$ python3 -q
>>> import numpy as np
>>> import numpy.linalg as la
>>> np.set_printoptions(suppress=True, linewidth=200)
>>> def rnd(a):
...     return np.round(a, 2) + 0
... 
>>> E = np.array([[2, 1, 0, 0], [0, 1, 0, 0], [0, 0, 2, 1], [0, 0, 0, 1]])
>>> # 2 blocks once reordered
>>> M2 = la.inv(E)
>>> print(np.allclose(M2, E.T))
False
>>> print(rnd(la.det(E) * M2))
[[ 2. -2.  0.  0.]
 [ 0.  4.  0.  0.]
 [ 0.  0.  2. -2.]
 [ 0.  0.  0.  4.]]
>>> print(rnd(la.cond(E)))
2.62
>>> print(rnd(la.inv(M2)))
[[2. 1. 0. 0.]
 [0. 1. 0. 0.]
 [0. 0. 2. 1.]
 [0. 0. 0. 1.]]
>>> print(rnd(la.norm(E) ** 2 / la.norm(E, 2) ** 2))
2.29
>>> print(rnd(la.norm(E, "nuc")))
6.32
>>> print(rnd(la.norm(E, axis=1)))
[2.24 1.   2.24 1.  ]
>>> print(E[2] @ E[0])
0
>>> print(rnd(la.norm(E, 1)), rnd(la.norm(E, np.inf)))
2.0 3.0
>>> print(rnd(la.norm(E[2] - E[0])))
3.16
>>> print(rnd(la.svd(E, compute_uv=False)))
[2.29 2.29 0.87 0.87]
>>> print(np.unravel_index(np.abs(E).argmax(), E.shape))
(np.int64(0), np.int64(0))
>>> E[4]
Traceback (most recent call last):
  File "<python-input-19>", line 1, in <module>
    E[4]
    ~^^^
IndexError: index 4 is out of bounds for axis 0 with size 4
>>> print(la.matrix_rank(E))
4
>>> print(E.sum(axis=0))
[2 2 2 2]
>>> la.rank(E)
Traceback (most recent call last):
  File "<python-input-22>", line 1, in <module>
    la.rank(E)
    ^^^^^^^
AttributeError: module 'numpy.linalg' has no attribute 'rank'
>>> print(E - E[0])
[[ 0  0  0  0]
 [-2  0  0  0]
 [-2 -1  2  1]
 [-2 -1  0  1]]
>>> print(rnd(la.norm(E)))
3.46
>>> np.zeros(4, 4)
Traceback (most recent call last):
  File "<python-input-25>", line 1, in <module>
    np.zeros(4, 4)
    ~~~~~~~~^^^^^^
TypeError: Cannot interpret '4' as a data type
>>> print(E.shape)
(4, 4)
>>> print(np.diff(E, axis=0))
[[-2  0  0  0]
 [ 0 -1  2  1]
 [ 0  0 -2  0]]
>>> print(np.count_nonzero(E))
6
>>> E[:, 4]
Traceback (most recent call last):
  File "<python-input-29>", line 1, in <module>
    E[:, 4]
    ~^^^^^^
IndexError: index 4 is out of bounds for axis 1 with size 4
>>> proj = np.triu(np.array([[0, 1, -9, 6], [-9, -2, -8, 8], [8, -2, 1, 9], [-4, -3, -9, 9]]), 1) + np.eye(4)
>>> M2 = proj @ E @ la.inv(proj)
>>> print(np.poly(M2))
[  1.  -6.  13. -12.   4.]
>>> print(proj @ E - E @ proj)
[[  0.  -1.   8. -23.]
 [  0.   0.  -8.  -8.]
 [  0.   0.   0.  -9.]
 [  0.   0.   0.   0.]]
>>> feats = np.load("a.npy")
>>> print(feats)
[[-1.  0.  0.]
 [ 0.  3.  4.]
 [ 0.  4.  3.]]
>>> # symmetric, so the eigenvalues are real
>>> proj = np.triu(np.array([[2, 3, 6], [9, 8, 5], [4, 9, 5]]), 1) + np.eye(3)
>>> M2 = proj @ feats @ la.inv(proj)
>>> print(np.poly(M2))
[  1.  -5. -13.  -7.]
>>> print(np.trace(M2), np.trace(feats))
5.0 5.0
>>> print(rnd(la.det(M2)))
7.0
>>> print([round(float(la.det(feats[:i, :i])), 2) + 0 for i in range(1, 4)])
[-1.0, -3.0, 7.0]
>>> print(rnd(la.eigvalsh(feats).min()))
-1.0
>>> M = np.load("data.npy")
>>> print(M)
[[2. 4. 4. 6. 4.]
 [4. 2. 4. 6. 4.]
 [4. 4. 2. 6. 4.]
 [6. 6. 6. 7. 6.]
 [4. 4. 4. 6. 2.]]
>>> proj = np.triu(np.array([[1, 3, 1, -3, 1],
...     [3, 3, -1, 2, -2],
...     [0, -1, 3, -3, -3],
...     [0, 0, -1, -2, 1],
...     [-3, -3, -1, -3, 3]]), 1) + np.eye(5)
>>> M2 = proj @ M @ la.inv(proj)
>>> print(proj @ M - M @ proj)
[[  2. -10.   2.  19.  12.]
 [  0. -12.   0.  16.  10.]
 [-30. -42. -30. -29. -20.]
 [  4. -14.   4.  30.  19.]
 [  0. -12.   0.  16.  10.]]
>>> print(rnd(la.det(M2)))
368.0
>>> mat = np.load("out17.npy")
>>> print(mat)
[[ 0.98 -0.1   0.1   2.07]
 [ 1.06  0.02 -0.06  2.2 ]
 [ 1.01  0.08 -0.05  2.01]
 [ 0.98  0.08  0.04  1.98]
 [ 1.03 -0.15  0.04  1.96]
 [ 0.94  0.29 -0.25  1.94]
 [ 1.16  0.15  0.2   1.97]
 [ 1.05 -0.05  0.08  1.99]
 [ 1.11 -0.16  0.23  1.93]
 [ 1.02 -0.05 -0.05  1.91]
 [ 1.09 -0.16 -0.01  1.89]
 [ 0.97  0.11 -0.06  2.02]
 [ 0.86  0.05  0.13  2.02]
 [ 1.13  0.12  0.04  2.13]
 [-0.84  3.05  0.34  1.04]
 [-0.83  3.08  0.07  0.88]
 [-1.03  3.11 -0.07  1.02]
 [-0.84  2.92 -0.09  1.05]
 [-0.91  3.07  0.09  1.09]
 [-1.13  3.08 -0.02  1.13]
 [-1.02  2.97 -0.04  1.07]
 [-1.2   3.02  0.05  1.03]
 [-1.21  2.95  0.01  0.86]
 [-0.96  2.9  -0.12  0.81]
 [-1.06  3.04 -0.11  0.97]
 [-1.03  2.89 -0.17  0.89]
 [-1.05  3.09  0.2   1.  ]
 [-1.16  3.03  0.03  1.07]]
>>> th = np.radians(135)
>>> r_ = np.eye(4)
>>> r_[1, 1] = r_[0, 0] = np.cos(th)
>>> r_[1, 0], r_[0, 1] = -np.sin(th), np.sin(th)
>>> print(rnd(r_))
[[-0.71  0.71  0.    0.  ]
 [-0.71 -0.71  0.    0.  ]
 [ 0.    0.    1.    0.  ]
 [ 0.    0.    0.    1.  ]]
>>> M2 = E @ r_.T
>>> print(np.allclose(E @ E.T, M2 @ M2.T))
True
